$ python3 -q
>>> import numpy as np
>>> from numpy import linalg as LA
>>> np.set_printoptions(precision=2, suppress=True, linewidth=100)
>>> rd = lambda a: np.round(a, 2) + 0
>>> X = np.load("w.npy")
>>> X
array([[1, 0, 0],
       [2, 1, 0],
       [2, 0, 1]])
>>> rd(np.sort(np.abs(LA.eigvals(X))))
array([1., 1., 1.])
>>> X @ X
array([[1, 0, 0],
       [4, 1, 0],
       [4, 0, 1]])
>>> f, g = X[0], X[2]
>>> f @ g
np.int64(2)
>>> p = (f @ g) / (f @ f) * f
>>> (g - p) @ f
np.float64(0.0)
>>> LA.matrix_rank(np.outer(f, g))
np.int64(1)
>>> W0 = np.loadtxt("arr.csv", delimiter=",")
>>> W0
array([[ 1.1 ,  6.01,  0.  , -1.1 , -2.  ],
       [-0.2 , -1.51,  1.5 ,  0.1 ,  0.5 ],
       [-1.3 ,  2.41,  0.3 ,  0.7 , -0.8 ],
       [ 0.2 ,  0.04, -0.4 ,  1.3 ,  0.  ],
       [-0.3 ,  0.9 ,  1.5 ,  0.5 , -0.3 ],
       [-0.8 , -0.63,  0.2 , -1.2 ,  0.2 ],
       [ 0.2 ,  5.39, -0.1 , -1.6 , -1.8 ],
       [-0.1 ,  2.7 , -0.6 ,  0.2 , -0.9 ],
       [-0.8 ,  3.  , -0.3 , -2.1 , -1.  ],
       [-1.4 ,  2.42, -2.3 , -0.2 , -0.8 ],
       [ 1.4 ,  0.89,  0.1 ,  0.7 , -0.3 ],
       [ 0.  , -4.23,  0.  , -0.5 ,  1.4 ],
       [ 0.1 , -1.77, -1.  , -0.5 ,  0.6 ],
       [-0.4 , -2.99,  0.5 , -0.3 ,  1.  ],
       [-0.2 ,  1.5 , -0.4 , -0.3 , -0.5 ],
       [ 0.4 , -3.58,  1.  ,  1.3 ,  1.2 ],
       [ 2.3 , -2.4 ,  0.8 ,  0.1 ,  0.8 ],
       [-0.7 ,  1.79, -0.2 ,  0.4 , -0.6 ],
       [ 0.  , -2.69,  0.  ,  0.  ,  0.9 ],
       [-0.1 , -1.79,  2.  ,  0.3 ,  0.6 ],
       [ 0.9 , -3.56,  0.2 , -0.3 ,  1.2 ],
       [ 1.3 ,  0.26,  0.2 , -0.8 , -0.1 ],
       [-0.1 ,  2.44,  0.4 , -0.5 , -0.8 ],
       [-0.1 ,  9.03,  0.4 ,  1.1 , -3.  ],
       [-0.5 ,  7.49, -0.5 , -0.5 , -2.5 ],
       [-0.5 , -1.22,  0.1 ,  0.2 ,  0.4 ]])
>>> rd(LA.norm(W0, 2) / LA.norm(W0))
np.float64(0.94)
>>> rd(np.abs(LA.svd(W0)[2][-1]))
array([0.  , 0.32, 0.  , 0.  , 0.95])
>>> LA.cond(W0) > 100
np.True_
>>> round(np.log10(LA.cond(W0)))
3
>>> LA.matrix_rank(W0, rtol=0.1)
np.int64(4)
>>> M = np.loadtxt("layer16.csv", delimiter=",")
>>> M
array([[ 12.,   4.,  -8.],
       [ -6.,  -2.,   4.],
       [  3.,   1.,  -2.],
       [-21.,  -7.,  14.],
       [-15.,  -5.,  10.]])
>>> np.abs(np.diag(LA.qr(M)[1])) > 1e-9
array([ True, False, False])
>>> np.unique(M.round(6), axis=0).shape
(5, 3)
>>> rd(np.trace(LA.pinv(M) @ M))
np.float64(1.0)
>>> np.allclose(M[:-1].T @ LA.lstsq(M[:-1].T, M[-1])[0], M[-1])
True
>>> J = np.tril(np.array([[3, 1, 3, 1, 2, 1, 0],
...     [3, 1, 0, 2, 0, 2, 0],
...     [1, 3, 3, 3, 3, 2, 1],
...     [0, 0, 0, 1, 0, 3, 2],
...     [1, 3, 0, 1, 3, 1, 3],
...     [3, 3, 1, 0, 1, 1, 1],
...     [2, 2, 3, 3, 3, 2, 2]]), -1) + np.eye(7, dtype=int)
>>> J
array([[1, 0, 0, 0, 0, 0, 0],
       [3, 1, 0, 0, 0, 0, 0],
       [1, 3, 1, 0, 0, 0, 0],
       [0, 0, 0, 1, 0, 0, 0],
       [1, 3, 0, 1, 1, 0, 0],
       [3, 3, 1, 0, 1, 1, 0],
       [2, 2, 3, 3, 3, 2, 1]])
>>> LA.norm(J, axis=1).argmax()
np.int64(6)
>>> rd(LA.norm(J, 2))
np.float64(8.43)
>>> rd(LA.norm(J, axis=0))
array([5.  , 5.66, 3.32, 3.32, 3.32, 2.24, 1.  ])
>>> rd(LA.norm(J, 1)), rd(LA.norm(J, np.inf))
(np.float64(12.0), np.float64(16.0))
>>> rd(LA.norm(J, "nuc"))
np.float64(17.5)
>>> arr = np.loadtxt("m.csv", delimiter=",")
>>> rd(arr)
array([[ 3.72, -0.56, -0.71,  2.89,  4.77,  7.36],
       [-2.88,  1.17,  1.16, -2.3 , -5.21, -7.52],
       [ 3.36,  4.19,  3.31,  2.16, -5.47, -5.07],
       [-0.91,  2.38,  2.06, -0.92, -5.82, -7.38],
       [-6.97, -3.87, -2.81, -4.95,  1.29, -1.54],
       [ 1.04,  3.35,  2.75,  0.47, -5.95, -6.67],
       [ 6.72,  4.21,  3.11,  4.72, -2.25,  0.28],
       [-2.6 , -3.96, -3.16, -1.61,  5.71,  5.69],
       [ 6.72,  2.52,  1.69,  4.88,  1.27,  4.5 ],
       [-4.19,  0.2 ,  0.43, -3.21, -4.47, -7.21],
       [-5.51, -0.98, -0.48, -4.1 , -3.29, -6.39],
       [-1.35, -3.48, -2.84, -0.7 ,  5.93,  6.51],
       [ 0.88,  3.27,  2.7 ,  0.36, -5.96, -6.75],
       [ 4.4 , -0.02, -0.3 ,  3.36,  4.31,  7.12],
       [ 3.31, -0.86, -0.94,  2.6 ,  5.  ,  7.46],
       [-2.53,  1.4 ,  1.34, -2.06, -5.36, -7.54],
       [ 3.37, -0.82, -0.91,  2.64,  4.97,  7.45],
       [-4.43,  0.  ,  0.28, -3.37, -4.29, -7.11],
       [-0.93,  2.37,  2.05, -0.93, -5.82, -7.39],
       [ 6.22,  1.78,  1.1 ,  4.57,  2.32,  5.53],
       [-0.91, -3.29, -2.71, -0.38,  5.96,  6.74],
       [-4.42,  0.01,  0.29, -3.37, -4.3 , -7.11],
       [-0.56,  2.57,  2.2 , -0.67, -5.88, -7.3 ],
       [-1.47, -3.53, -2.88, -0.79,  5.92,  6.44],
       [-0.1 ,  2.8 ,  2.37, -0.35, -5.93, -7.16],
       [ 0.16, -2.78, -2.35,  0.39,  5.93,  7.17],
       [ 3.71,  4.29,  3.37,  2.42, -5.32, -4.73],
       [-4.21,  0.18,  0.42, -3.22, -4.45, -7.2 ],
       [-4.53, -4.45, -3.46, -3.03,  4.87,  3.84],
       [ 3.66,  4.27,  3.36,  2.38, -5.34, -4.78],
       [ 4.55,  4.46,  3.46,  3.04, -4.86, -3.81],
       [-1.14, -3.39, -2.78, -0.55,  5.95,  6.62],
       [-6.88, -2.84, -1.95, -4.97, -0.76, -3.95]])
>>> f = np.array([-5, 2, 0])
>>> other = X + np.outer(f, np.eye(3)[0])
>>> rd(LA.det(other) / LA.det(X)), rd(1 + LA.solve(X, f)[0])
(np.float64(-4.0), np.float64(-4.0))
>>> other
array([[-4.,  0.,  0.],
       [ 4.,  1.,  0.],
       [ 2.,  0.,  1.]])
>>> LA.matrix_rank(LA.inv(other) - LA.inv(X), tol=1e-8)
np.int64(1)
>>> U, sig, VT = LA.svd(arr)
>>> np.argmax(sig[:-1] / (sig[1:] + 1e-6)) + 1
np.int64(2)
>>> other = U[:, :2] @ np.diag(sig[:2]) @ VT[:2]
>>> LA.matrix_rank(arr, rtol=0.05)
np.int64(2)
>>> LA.matrix_rank(other)
np.int64(2)
>>> rd(LA.norm(arr - other) / LA.norm(arr))
np.float64(0.0)
>>> rd(LA.norm(arr - other, 2)), rd(sig[2])
(np.float64(0.0), np.float64(0.0))
>>> dist = LA.norm(arr[:, None] - arr[None], axis=-1)
>>> dist.shape
(33, 33)
>>> dist.mean(axis=1).argmax()
np.int64(28)
>>> dist[31].round(6).argsort(kind="stable")[:4]
array([31, 11, 20, 23])
>>> np.flatnonzero(dist[31] < dist.mean() / 2)
array([ 7, 11, 20, 23, 25, 28, 31])
>>> (dist + 1e9 * np.eye(33)).round(6).argmin(axis=1)
array([16, 15, 29, 18, 32, 12, 30, 23, 19, 27, 17, 23,  5,  0, 16,  1, 14, 21,  3,  8, 31, 17,  3,
       11, 22, 20, 29,  9,  7, 26, 26, 11,  4])
>>> other = np.array([[0]])
>>> cent = np.array([[3]])
>>> A = np.block([[other, np.array([[-2]])], [np.zeros((1, 1)), cent]])
>>> A
array([[ 0., -2.],
       [ 0.,  3.]])
>>> U, sig, VT = LA.svd(A)
>>> np.argmax(sig[:-1] / (sig[1:] + 1e-6)) + 1
np.int64(1)
>>> other = U[:, :1] @ np.diag(sig[:1]) @ VT[:1]
>>> LA.matrix_rank(A, rtol=0.05)
np.int64(1)
>>> LA.matrix_rank(other)
np.int64(1)
>>> rd(other)
array([[ 0., -2.],
       [ 0.,  3.]])
>>> rd(np.abs(A - other).max())
np.float64(0.0)
>>> rd(np.abs(LA.eigvals(other)).max())
np.float64(3.0)
>>> rd(LA.matrix_power(other, 4))
array([[  0., -54.],
       [  0.,  81.]])
>>> rd(other @ other)
array([[ 0., -6.],
       [ 0.,  9.]])
>>> rd((other + other.T) / 2)
array([[ 0., -1.],
       [-1.,  3.]])
>>> rd(np.sort(np.abs(LA.eigvals(other))))
array([0., 3.])
>>> np.allclose(other @ other.T, other.T @ other)
False
>>> f, g = A[0], A[1]
>>> f @ g
np.float64(-6.0)
>>> f @ f
np.float64(4.0)
>>> p = (f @ g) / (f @ f) * f
>>> LA.matrix_rank(np.outer(f, g))
np.int64(1)
>>> np.outer(f, g)
array([[ 0.,  0.],
       [-0., -6.]])
>>> p
array([-0.,  3.])
>>> rng = np.random.default_rng(835033)
>>> labels = rng.permutation(2)
>>> labels
array([1, 0])
>>> other = A[labels][:, labels]
>>> np.trace(other)
np.float64(3.0)
>>> np.diag(other)
array([3., 0.])
>>> feats = np.array([[0.0, 1.0, 2.0, 3.0, 2.0, -2.0],
...     [1.0, 0.0, 2.0, -3.0, -4.0, -3.0],
...     [0.0, 2.0, 2.0, -1.0, 0.0, -4.0],
...     [0.0, 0.0, 0.0, 2.0, 0.0, -2.0],
...     [0.0, 0.0, 0.0, 2.0, 2.0, 0.0],
...     [0.0, 0.0, 0.0, 1.0, 2.0, 2.0]])
>>> other = feats / LA.norm(feats, axis=1, keepdims=True)
>>> G = other @ other.T
>>> rd(LA.norm(other, axis=1))
array([1., 1., 1., 1., 1., 1.])
>>> np.degrees(np.arccos(np.clip(G[1, 3], -1, 1)))
np.float64(90.0)
>>> rd(G)
array([[ 1.  , -0.24,  0.47,  0.75,  0.75,  0.21],
       [-0.24,  1.  ,  0.61,  0.  , -0.79, -0.91],
       [ 0.47,  0.61,  1.  ,  0.42, -0.14, -0.6 ],
       [ 0.75,  0.  ,  0.42,  1.  ,  0.5 , -0.24],
       [ 0.75, -0.79, -0.14,  0.5 ,  1.  ,  0.71],
       [ 0.21, -0.91, -0.6 , -0.24,  0.71,  1.  ]])
>>> (G - 2 * np.eye(6)).round(6).argmax(axis=1)
array([3, 2, 1, 0, 0, 4])
>>> rd(G[1])
array([-0.24,  1.  ,  0.61,  0.  , -0.79, -0.91])
>>> rd(LA.det(feats))
np.float64(8.0)
>>> np.trace(feats)
np.float64(8.0)
>>> rd(np.sort(np.abs(LA.eigvals(feats))))
array([0.33, 0.56, 1.  , 3.48, 3.48, 3.56])
>>> (feats - feats.T) / 2
array([[ 0. ,  0. ,  1. ,  1.5,  1. , -1. ],
       [ 0. ,  0. ,  0. , -1.5, -2. , -1.5],
       [-1. ,  0. ,  0. , -0.5,  0. , -2. ],
       [-1.5,  1.5,  0.5,  0. , -1. , -1.5],
       [-1. ,  2. ,  0. ,  1. ,  0. , -1. ],
       [ 1. ,  1.5,  2. ,  1.5,  1. ,  0. ]])
>>> feats @ feats
array([[  1.,   4.,   6.,   3.,  -4., -21.],
       [  0.,   5.,   6., -16., -12., -10.],
       [  2.,   4.,   8., -14., -16., -20.],
       [  0.,   0.,   0.,   2.,  -4.,  -8.],
       [  0.,   0.,   0.,   8.,   4.,  -4.],
       [  0.,   0.,   0.,   8.,   8.,   2.]])
>>> np.allclose(feats, feats.T)
False
>>> f = np.array([5, -5, 5, -1, 5, -1])
>>> other = feats + np.outer(f, np.eye(6)[0])
>>> LA.matrix_rank(LA.inv(other) - LA.inv(feats), tol=1e-8)
np.int64(1)
>>> LA.matrix_rank(other - feats)
np.int64(1)
>>> other
array([[ 5.,  1.,  2.,  3.,  2., -2.],
       [-4.,  0.,  2., -3., -4., -3.],
       [ 5.,  2.,  2., -1.,  0., -4.],
       [-1.,  0.,  0.,  2.,  0., -2.],
       [ 5.,  0.,  0.,  2.,  2.,  0.],
       [-1.,  0.,  0.,  1.,  2.,  2.]])
>>> data = np.array([[0, 0, 0, 0, 0, 0, 0],
...     [0, 0, 0, 0, 0, 0, 0],
...     [0, 0, 0, 0, 0, 1, 0],
...     [0, 0, 0, 0, 0, 0, 0],
...     [0, 0, 0, 0, 0, 0, 1],
...     [0, 0, 1, 0, 0, 0, 0],
...     [0, 0, 0, 0, 1, 0, 0]])
>>> data
array([[0, 0, 0, 0, 0, 0, 0],
       [0, 0, 0, 0, 0, 0, 0],
       [0, 0, 0, 0, 0, 1, 0],
       [0, 0, 0, 0, 0, 0, 0],
       [0, 0, 0, 0, 0, 0, 1],
       [0, 0, 1, 0, 0, 0, 0],
       [0, 0, 0, 0, 1, 0, 0]])
>>> ev, V = LA.eigh(data)
>>> vec = np.array([1, 1, 2, 2, 0, 0, 1])
>>> rd(V * np.maximum(ev, 0) @ V.T)
array([[0. , 0. , 0. , 0. , 0. , 0. , 0. ],
       [0. , 0. , 0. , 0. , 0. , 0. , 0. ],
       [0. , 0. , 0.5, 0. , 0. , 0.5, 0. ],
       [0. , 0. , 0. , 0. , 0. , 0. , 0. ],
       [0. , 0. , 0. , 0. , 0.5, 0. , 0.5],
       [0. , 0. , 0.5, 0. , 0. , 0.5, 0. ],
       [0. , 0. , 0. , 0. , 0.5, 0. , 0.5]])
>>> [round(float(x), 2) for x in LA.svd(M, compute_uv=False)[:3]]
[36.47, 0.0, 0.0]
>>> LA.matrix_rank(M, rtol=0.1)
np.int64(1)
>>> rd(LA.norm(M, 2) / LA.norm(M))
np.float64(1.0)
>>> U, sig, VT = LA.svd(data)
>>> V = VT[:(sig > 1e-8).sum()]
>>> vec = data[4] + -3 * data[5] + rng.integers(2) * np.eye(7)[0]
>>> vec
array([ 1.,  0., -3.,  0.,  0.,  0.,  1.])
>>> np.allclose(V.T @ V @ vec, vec)
False
>>> V.T @ V
array([[0., 0., 0., 0., 0., 0., 0.],
       [0., 0., 0., 0., 0., 0., 0.],
       [0., 0., 1., 0., 0., 0., 0.],
       [0., 0., 0., 0., 0., 0., 0.],
       [0., 0., 0., 0., 1., 0., 0.],
       [0., 0., 0., 0., 0., 1., 0.],
       [0., 0., 0., 0., 0., 0., 1.]])
>>> LA.matrix_rank(np.vstack([data, vec]))
np.int64(5)
>>> LA.lstsq(data[:-1].T, data[-1])[2]
np.int32(3)
